$ python3 -q
>>> import numpy as np
>>> from numpy import linalg as LA
>>> np.set_printoptions(precision=1, suppress=True, linewidth=100, sign=" ")
>>> mat = np.load("data.npy")
>>> mat
array([[-1.4, -0.4,  2. ,  1.2, -0.9],
       [ 0.7, -1.2,  0.1,  0.1,  2.5],
       [ 2. , -0.3, -0.5,  0. , -0.6],
       [ 1.9, -0.3, -1. , -0.1, -0.4],
       [-0.6,  1.6,  1.5,  0.1,  1.9],
       [ 0.9, -0.3,  0.7, -0.2, -1.4]])
>>> f, v = mat[5], mat[1]
>>> np.round(f @ v, 1)
np.float64(-2.5)
>>> p = (f @ v) / (f @ f) * f
>>> np.round(np.outer(f, v), 1) + 0
array([[ 0.6, -1.1,  0.1,  0.1,  2.2],
       [-0.2,  0.4,  0. ,  0. , -0.8],
       [ 0.5, -0.8,  0.1,  0.1,  1.8],
       [-0.1,  0.2,  0. ,  0. , -0.5],
       [-1. ,  1.7, -0.1, -0.1, -3.5]])
>>> np.round(v - p, 1) + 0
array([ 1.4, -1.4,  0.6,  0. ,  1.5])
>>> np.round((v - p) @ f, 1)
np.float64(0.0)
>>> LA.matrix_rank(np.outer(f, v))
np.int64(1)
>>> arr = np.load("dump.npy")
>>> arr
array([[-6,  0,  2, -2],
       [-3, -9,  7,  2],
       [-3,  0,  1, -1],
       [ 0,  9, -6, -3],
       [ 6,  0, -2,  2],
       [-1, 14, -9, -5],
       [ 5,  5, -5,  0],
       [-8,  1,  2, -3],
       [-5,  1,  1, -2],
       [ 1, -8,  5,  3],
       [ 5, -7,  3,  4]])
>>> Xs = arr - arr.mean(axis=1)
Traceback (most recent call last):
  File "<python-input-14>", line 1, in <module>
    Xs = arr - arr.mean(axis=1)
         ~~~~^~~~~~~~~~~~~~~~~~
ValueError: operands could not be broadcast together with shapes (11,4) (11,) 
>>> Xs = arr - arr.mean(axis=0)
>>> Uu, sig, vt = LA.svd(Xs, full_matrices=False)
>>> np.round(sig ** 2 / (sig ** 2).sum(), 1) + 0
array([ 0.7,  0.3,  0. ,  0. ])
>>> np.abs(Uu[:, 0]).argmax()
np.int64(5)
>>> (np.sign(Uu[:, 0]) == np.sign(Uu[0, 0])).astype(int)
array([ 1,  1,  1,  0,  1,  0,  0,  1,  0,  1,  1])
>>> np.round(vt[0] * np.sign(vt[0, np.abs(vt[0]).argmax()]), 1) + 0
array([ 0. ,  0.8, -0.5, -0.3])
>>> np.abs(vt[0]).argmax()
np.int64(1)
>>> np.searchsorted(np.cumsum(sig ** 2) / (sig ** 2).sum(), 0.9) + 1
np.int64(2)
>>> sig.round(1) + 0
array([ 27.7,  16.5,   0. ,   0. ])
>>> np.round(Xs.mean(axis=0), 1) + 0
array([ 0.,  0.,  0.,  0.])
